In [1]: import numpy as np

In [2]: np.set_printoptions(precision=2, suppress=True, linewidth=160, legacy="1.25")

In [3]: data = np.loadtxt("m.csv", delimiter=",")

In [4]: data
Out[4]: 
array([[-100.29, -180.15,   80.12,  -39.94,  158.96],
       [-100.12, -179.49,   79.72,  -40.68,  161.36],
       [-101.79, -180.4 ,   79.21,  -40.74,  160.36],
       [ -97.76, -181.13,   80.14,  -40.14,  160.29],
       [-100.26, -180.69,   79.41,  -41.82,  160.7 ],
       [-101.76, -179.79,   78.43,  -41.52,  160.38],
       [ -99.51, -178.58,   80.37,  -41.34,  160.93],
       [-100.99, -179.85,   77.88,  -40.01,  160.24],
       [ -99.26, -179.12,   79.86,  -40.31,  160.28],
       [ -98.71, -179.01,   80.46,  -40.36,  159.39],
       [ -99.87, -179.61,   81.79,  -39.08,  159.92],
       [ -99.08, -178.07,   77.64,  -39.39,  159.19],
       [-100.71, -177.71,   81.49,  -40.69,  161.11],
       [ -98.79, -179.11,   81.17,  -37.73,  160.66],
       [ -98.08, -178.92,   80.07,  -40.39,  159.19],
       [-101.96, -181.01,   79.31,  -40.16,  159.99],
       [ -99.86, -180.71,   81.42,  -38.35,  160.17],
       [-101.5 , -179.43,   77.52,  -39.75,  159.55],
       [ -99.09, -177.79,   78.75,  -40.46,  161.27],
       [-100.08, -179.69,   80.63,  -40.64,  159.11],
       [-100.05, -179.76,   81.36,  -39.34,  159.59],
       [ -99.64, -180.46,   80.39,  -40.58,  160.74],
       [-100.55, -179.44,   81.81,  -40.3 ,  159.67]])

In [5]: Xc = data - data.mean(axis=0)

In [6]: U, s, VT = np.linalg.svd(Xc, full_matrices=False)

In [7]: (np.sign(U[:, 0]) == np.sign(U[0, 0])).astype(int)
Out[7]: array([1, 0, 0, 1, 0, 0, 1, 0, 1, 1, 1, 0, 1, 1, 1, 0, 1, 0, 0, 1, 1, 1, 1])

In [8]: VT[0] * np.sign(VT[0, np.abs(VT[0]).argmax()])
Out[8]: array([ 0.55,  0.08,  0.76,  0.33, -0.04])

In [9]: s
Out[9]: array([6.8 , 5.24, 4.36, 3.8 , 3.  ])

In [10]: np.abs(VT[-1])
Out[10]: array([0.06, 0.19, 0.15, 0.39, 0.89])

In [11]: s ** 2 / (s ** 2).sum()
Out[11]: array([0.4 , 0.24, 0.16, 0.12, 0.08])

In [12]: proj = data @ np.linalg.solve(data.T @ data, data.T)

In [13]: proj @ data[:, 2]
Out[13]: 
array([80.12, 79.72, 79.21, 80.14, 79.41, 78.43, 80.37, 77.88, 79.86, 80.46, 81.79, 77.64, 81.49, 81.17, 80.07, 79.31, 81.42, 77.52, 78.75, 80.63, 81.36,
       80.39, 81.81])

In [14]: np.round(np.linalg.eigvalsh(proj), 2) + 0
Out[14]: array([0., 0., 0., 0., 0., 0., 0., 0., 0., 0., 0., 0., 0., 0., 0., 0., 0., 0., 1., 1., 1., 1., 1.])

In [15]: np.allclose(proj @ proj, proj)
Out[15]: True

In [16]: np.linalg.cond(data) > 100
Out[16]: True

In [17]: np.linalg.matrix_rank(data, rtol=0.1)
Out[17]: 1

In [18]: np.abs(np.linalg.svd(data)[2][-1])
Out[18]: array([0.11, 0.31, 0.22, 0.72, 0.57])

In [19]: rng = np.random.default_rng(238)

In [20]: idx = rng.permutation(5)

In [21]: Y = data[:, idx] * rng.choice([-1, 1], 5)

In [22]: Y
Out[22]: 
array([[ -39.94, -180.15,  158.96, -100.29,   80.12],
       [ -40.68, -179.49,  161.36, -100.12,   79.72],
       [ -40.74, -180.4 ,  160.36, -101.79,   79.21],
       [ -40.14, -181.13,  160.29,  -97.76,   80.14],
       [ -41.82, -180.69,  160.7 , -100.26,   79.41],
       [ -41.52, -179.79,  160.38, -101.76,   78.43],
       [ -41.34, -178.58,  160.93,  -99.51,   80.37],
       [ -40.01, -179.85,  160.24, -100.99,   77.88],
       [ -40.31, -179.12,  160.28,  -99.26,   79.86],
       [ -40.36, -179.01,  159.39,  -98.71,   80.46],
       [ -39.08, -179.61,  159.92,  -99.87,   81.79],
       [ -39.39, -178.07,  159.19,  -99.08,   77.64],
       [ -40.69, -177.71,  161.11, -100.71,   81.49],
       [ -37.73, -179.11,  160.66,  -98.79,   81.17],
       [ -40.39, -178.92,  159.19,  -98.08,   80.07],
       [ -40.16, -181.01,  159.99, -101.96,   79.31],
       [ -38.35, -180.71,  160.17,  -99.86,   81.42],
       [ -39.75, -179.43,  159.55, -101.5 ,   77.52],
       [ -40.46, -177.79,  161.27,  -99.09,   78.75],
       [ -40.64, -179.69,  159.11, -100.08,   80.63],
       [ -39.34, -179.76,  159.59, -100.05,   81.36],
       [ -40.58, -180.46,  160.74,  -99.64,   80.39],
       [ -40.3 , -179.44,  159.67, -100.55,   81.81]])

In [23]: U, _, VT = np.linalg.svd(data.T @ Y)

In [24]: np.round(U @ VT, 2) + 0
Out[24]: 
array([[0., 0., 0., 1., 0.],
       [0., 1., 0., 0., 0.],
       [0., 0., 0., 0., 1.],
       [1., 0., 0., 0., 0.],
       [0., 0., 1., 0., 0.]])

In [25]: np.round(np.linalg.lstsq(data, Y)[0], 2) + 0
Out[25]: 
array([[0., 0., 0., 1., 0.],
       [0., 1., 0., 0., 0.],
       [0., 0., 0., 0., 1.],
       [1., 0., 0., 0., 0.],
       [0., 0., 1., 0., 0.]])

In [26]: idx
Out[26]: array([3, 1, 4, 0, 2])

In [27]: idx = data[:, 3] > np.median(data[:, 3])

In [28]: f = data[idx].mean(axis=0) - data[~idx].mean(axis=0)

In [29]: ((data - data.mean(axis=0)) @ f > 0).astype(int)
Out[29]: array([1, 0, 0, 1, 0, 0, 0, 1, 0, 0, 1, 1, 0, 1, 0, 1, 1, 1, 0, 1, 1, 0, 1])

In [30]: np.argsort(-np.abs(f).round(6), kind="stable")
Out[30]: array([3, 4, 1, 0, 2])

In [31]: idx.astype(int)
Out[31]: array([1, 0, 0, 1, 0, 0, 0, 1, 0, 0, 1, 1, 0, 1, 0, 1, 1, 1, 0, 0, 1, 0, 1])

In [32]: round((((data - data.mean(axis=0)) @ f > 0) == idx).mean(), 2)
Out[32]: 0.96

In [33]: Q, _ = np.linalg.qr(np.array([[-0.9, 2.8, -0.1, -0.3],
    ...:     [0.3, 1.9, -0.2, -0.9],
    ...:     [-1.1, -0.3, 0.7, -0.2],
    ...:     [-1.7, 0.4, -0.1, 0.3]]))

In [34]: evecs, _ = np.linalg.qr(np.array([[0.8, 0.9, -1.0, -0.1],
    ...:     [-1.5, -0.3, 0.6, -1.4],
    ...:     [0.8, 0.1, -0.2, 0.3],
    ...:     [-1.3, -2.0, -0.1, 0.7]]))

In [35]: s = 5 * 0.5 ** np.arange(4)

In [36]: A = Q[:, :4] * s @ evecs[:4]

In [37]: A
Out[37]: 
array([[-0.64,  1.17, -2.02, -1.29],
       [-0.95,  1.03,  0.74, -0.79],
       [ 1.69, -0.08, -1.97, -0.87],
       [ 1.38,  1.03, -3.47,  0.27]])

In [38]: Q, evecs = np.linalg.qr(A[:, :2])[0], np.linalg.qr(A[:, 2:])[0]

In [39]: s = np.linalg.svd(Q.T @ evecs, compute_uv=False)

In [40]: np.degrees(np.arccos(s.clip(0, 1)))
Out[40]: array([19.58, 57.72])

In [41]: (s > 0.9).sum()
Out[41]: 1

In [42]: round(float(np.linalg.norm(Q @ Q.T - evecs @ evecs.T, 2)), 2)
Out[42]: 0.85

In [43]: s
Out[43]: array([0.94, 0.53])

In [44]: x0 = np.array([1, 2, 0, 1])

In [45]: y = A @ x0

In [46]: beta, lr = np.zeros(4), 1 / np.linalg.norm(A, 2) ** 2

In [47]: for i in range(4):
    ...:     beta -= lr * A.T @ (A @ beta - y)
    ...:     if i % 1 == 0: print(i, round(np.linalg.norm(A @ beta - y), 2))
    ...: 
0 1.87
1 1.8
2 1.72
3 1.66

In [48]: beta
Out[48]: array([ 0.22,  0.31, -0.59,  0.16])

In [49]: np.round(np.linalg.cond(A), 2)
Out[49]: 8.0

In [50]: f, v = A[3], A[2]

In [51]: round(float(f @ v), 2)
Out[51]: 8.84

In [52]: pr = (f @ v) / (f @ f) * f

In [53]: pr
Out[53]: array([ 0.81,  0.6 , -2.03,  0.16])

In [54]: v - pr
Out[54]: array([ 0.88, -0.68,  0.07, -1.03])

In [55]: basis = np.sign(np.array([[-1, 0, 2, 2], [0, -2, -3, -1], [2, 0, 0, 0], [1, 0, 1, 2]]))

In [56]: Y = (np.tril(basis, -1) + np.eye(4)) @ (np.triu(basis, 1) + np.eye(4))

In [57]: w = np.array([9, -4, 9, 6])

In [58]: X = np.rint(Y * w @ np.linalg.inv(Y)) + 0

In [59]: X
Out[59]: 
array([[  9.,   0.,   3.,  -3.],
       [ 13.,  -4.,  -3., -10.],
       [  0.,   0.,  12.,  -3.],
       [  0.,   0.,   6.,   3.]])

In [60]: w, evecs = np.linalg.eig(X)

In [61]: np.sort(np.linalg.eigvals(X @ X))
Out[61]: array([16., 36., 81., 81.])

In [62]: w
Out[62]: array([-4.,  9.,  9.,  6.])

In [63]: X @ evecs[:, 0] - w[0] * evecs[:, 0]
Out[63]: array([0., 0., 0., 0.])

In [64]: np.prod(w)
Out[64]: -1944.0

In [65]: np.round(np.linalg.det(X.T), 2)
Out[65]: -1944.0

In [66]: round(np.linalg.det(X[::-1]), 2)
Out[66]: -1944.0

In [67]: np.kron(np.eye(2, dtype=int), X)
Out[67]: 
array([[  9.,   0.,   3.,  -3.,   0.,   0.,   0.,  -0.],
       [ 13.,  -4.,  -3., -10.,   0.,  -0.,  -0.,  -0.],
       [  0.,   0.,  12.,  -3.,   0.,   0.,   0.,  -0.],
       [  0.,   0.,   6.,   3.,   0.,   0.,   0.,   0.],
       [  0.,   0.,   0.,  -0.,   9.,   0.,   3.,  -3.],
       [  0.,  -0.,  -0.,  -0.,  13.,  -4.,  -3., -10.],
       [  0.,   0.,   0.,  -0.,   0.,   0.,  12.,  -3.],
       [  0.,   0.,   0.,   0.,   0.,   0.,   6.,   3.]])

In [68]: Q, R = np.linalg.qr(X)

In [69]: R
Out[69]: 
array([[-15.81,   3.29,   0.76,   9.93],
       [  0.  ,  -2.28,  -4.17,  -3.23],
       [  0.  ,   0.  , -13.42,   1.34],
       [  0.  ,   0.  ,   0.  ,   4.02]])

In [70]: np.round(abs(R[0, 0]), 2), round(np.linalg.norm(X[:, 0]), 2)
Out[70]: (15.81, 15.81)

In [71]: np.abs(np.diag(R))
Out[71]: array([15.81,  2.28, 13.42,  4.02])

In [72]: Q.shape, R.shape
Out[72]: ((4, 4), (4, 4))

In [73]: np.round(Q.T @ Q, 2) + 0
Out[73]: 
array([[1., 0., 0., 0.],
       [0., 1., 0., 0.],
       [0., 0., 1., 0.],
       [0., 0., 0., 1.]])

In [74]: np.round(Q @ R, 2) + 0
Out[74]: 
array([[  9.,   0.,   3.,  -3.],
       [ 13.,  -4.,  -3., -10.],
       [  0.,   0.,  12.,  -3.],
       [  0.,   0.,   6.,   3.]])

In [75]: J = np.load("mat.npy")

In [76]: J
Out[76]: 
array([[ 1,  1,  1,  1, -1, -1, -1, -1],
       [ 1, -1,  1, -1, -1,  1, -1,  1],
       [ 1, -1, -1,  1, -1,  1,  1, -1]])

In [77]: f, v = J[0], J[1]

In [78]: f @ v
Out[78]: 0

In [79]: pr = (f @ v) / (f @ f) * f

In [80]: v - pr
Out[80]: array([ 1., -1.,  1., -1., -1.,  1., -1.,  1.])

In [81]: np.linalg.matrix_rank(np.outer(f, v))
Out[81]: 1

In [82]: pr
Out[82]: array([ 0.,  0.,  0.,  0., -0., -0., -0., -0.])

In [83]: np.outer(f, v)
Out[83]: 
array([[ 1, -1,  1, -1, -1,  1, -1,  1],
       [ 1, -1,  1, -1, -1,  1, -1,  1],
       [ 1, -1,  1, -1, -1,  1, -1,  1],
       [ 1, -1,  1, -1, -1,  1, -1,  1],
       [-1,  1, -1,  1,  1, -1,  1, -1],
       [-1,  1, -1,  1,  1, -1,  1, -1],
       [-1,  1, -1,  1,  1, -1,  1, -1],
       [-1,  1, -1,  1,  1, -1,  1, -1]])

In [84]: K = np.load("run7.npy")

In [85]: K
Out[85]: 
array([[-0.9, -0.5, -0.3],
       [ 0.6, -1.5, -0.1],
       [ 0.7,  5. , -0.7]])

In [86]: round(np.linalg.eigvals(A).sum().real, 2)
Out[86]: -1.31

In [87]: np.round(np.linalg.det(A.T), 2)
Out[87]: 9.77

In [88]: np.kron(np.eye(2, dtype=int), A)
Out[88]: 
array([[-0.64,  1.17, -2.02, -1.29, -0.  ,  0.  , -0.  , -0.  ],
       [-0.95,  1.03,  0.74, -0.79, -0.  ,  0.  ,  0.  , -0.  ],
       [ 1.69, -0.08, -1.97, -0.87,  0.  , -0.  , -0.  , -0.  ],
       [ 1.38,  1.03, -3.47,  0.27,  0.  ,  0.  , -0.  ,  0.  ],
       [-0.  ,  0.  , -0.  , -0.  , -0.64,  1.17, -2.02, -1.29],
       [-0.  ,  0.  ,  0.  , -0.  , -0.95,  1.03,  0.74, -0.79],
       [ 0.  , -0.  , -0.  , -0.  ,  1.69, -0.08, -1.97, -0.87],
       [ 0.  ,  0.  , -0.  ,  0.  ,  1.38,  1.03, -3.47,  0.27]])

In [89]: round(float(np.linalg.det(A[::-1])), 2)
Out[89]: 9.77

In [90]: idx = rng.permutation(3)

In [91]: Y = K[:, idx] * rng.choice([-1, 1], 3)

In [92]: Y
Out[92]: 
array([[ 0.5,  0.9, -0.3],
       [ 1.5, -0.6, -0.1],
       [-5. , -0.7, -0.7]])

In [93]: U, _, VT = np.linalg.svd(K.T @ Y)

In [94]: np.round(U @ VT, 2) + 0
Out[94]: 
array([[ 0., -1.,  0.],
       [-1.,  0.,  0.],
       [ 0.,  0.,  1.]])

In [95]: np.round(np.einsum("ii->", K), 2)
Out[95]: -3.1

In [96]: F = np.load("data.npy")

In [97]: F
Out[97]: 
array([[-2.07, -1.34, -2.11,  1.  ,  2.67,  2.51],
       [ 0.41, -2.97,  1.73,  3.27, -1.45,  0.45],
       [ 3.31,  2.15,  0.46,  1.53,  1.26,  2.3 ],
       [ 2.07, -2.06,  0.09, -0.44,  3.16, -2.51],
       [ 2.07, -1.09, -3.94, -0.03, -2.  , -0.06],
       [ 1.03, -2.08,  1.32, -3.28, -0.44,  2.62]])

In [98]: Y = F + rng.integers(-2, 3, (6, 1)) @ rng.integers(-2, 3, (1, 6))

In [99]: Y
Out[99]: 
array([[-3.07, -3.34, -0.11,  2.  ,  3.67,  0.51],
       [-1.59, -6.97,  5.73,  5.27,  0.55, -3.55],
       [ 3.31,  2.15,  0.46,  1.53,  1.26,  2.3 ],
       [ 4.07,  1.94, -3.91, -2.44,  1.16,  1.49],
       [ 2.07, -1.09, -3.94, -0.03, -2.  , -0.06],
       [ 1.03, -2.08,  1.32, -3.28, -0.44,  2.62]])

In [100]: np.abs(Y - F).sum(axis=1)
Out[100]: array([ 9., 18.,  0., 18.,  0.,  0.])

In [101]: np.round(np.linalg.svd(Y - F, compute_uv=False), 2) + 0
Out[101]: array([11.62,  0.  ,  0.  ,  0.  ,  0.  ,  0.  ])

In [102]: t = np.radians(72)

In [103]: R = np.eye(6)

In [104]: R[5, 5] = R[0, 0] = np.cos(t)

In [105]: R[5, 0], R[0, 5] = -np.sin(t), np.sin(t)

In [106]: R
Out[106]: 
array([[ 0.31,  0.  ,  0.  ,  0.  ,  0.  ,  0.95],
       [ 0.  ,  1.  ,  0.  ,  0.  ,  0.  ,  0.  ],
       [ 0.  ,  0.  ,  1.  ,  0.  ,  0.  ,  0.  ],
       [ 0.  ,  0.  ,  0.  ,  1.  ,  0.  ,  0.  ],
       [ 0.  ,  0.  ,  0.  ,  0.  ,  1.  ,  0.  ],
       [-0.95,  0.  ,  0.  ,  0.  ,  0.  ,  0.31]])

In [107]: Y = F @ R.T

In [108]: np.allclose(F @ F.T, Y @ Y.T)
Out[108]: True

In [109]: np.allclose(np.linalg.norm(F, axis=1), np.linalg.norm(Y, axis=1))
Out[109]: True

In [110]: np.linalg.svd(F, compute_uv=False), np.linalg.svd(Y, compute_uv=False)
Out[110]: (array([5., 5., 5., 5., 5., 5.]), array([5., 5., 5., 5., 5., 5.]))

In [111]: (np.linalg.matrix_power((R != 0) + (R.T != 0) + np.eye(6), 6) > 0).astype(int)
Out[111]: 
array([[1, 0, 0, 0, 0, 1],
       [0, 1, 0, 0, 0, 0],
       [0, 0, 1, 0, 0, 0],
       [0, 0, 0, 1, 0, 0],
       [0, 0, 0, 0, 1, 0],
       [1, 0, 0, 0, 0, 1]])

In [112]: round(np.linalg.det(R), 2)
Out[112]: 1.0

In [113]: w1 = np.array([[5, 3, 1, 9, 3, 3],
     ...:     [3, 2, 2, 4, 6, 2],
     ...:     [4, 0, 9, 2, 4, 0],
     ...:     [7, 9, 4, 0, 2, 1],
     ...:     [7, 3, 1, 2, 4, 5],
     ...:     [5, 1, 7, 6, 7, 4]])

In [114]: beta = np.array([-6, 5, 5, -9, 1, 1])

In [115]: H = np.maximum(F @ w1 + beta, 0)

In [116]: (H > 0).astype(int)
Out[116]: 
array([[1, 1, 1, 0, 1, 1],
       [1, 1, 1, 0, 0, 0],
       [1, 1, 1, 1, 1, 1],
       [1, 1, 0, 0, 0, 1],
       [0, 1, 0, 0, 0, 0],
       [0, 0, 1, 1, 1, 1]])

In [117]: np.linalg.matrix_rank(H)
Out[117]: 6

In [118]: basis = np.array([[3, 3], [5, 2], [3, 4], [3, 5], [5, 1], [0, 2]])

In [119]: w1 @ basis
Out[119]: 
array([[75, 79],
       [67, 51],
       [65, 62],
       [88, 59],
       [65, 55],
       [94, 90]])
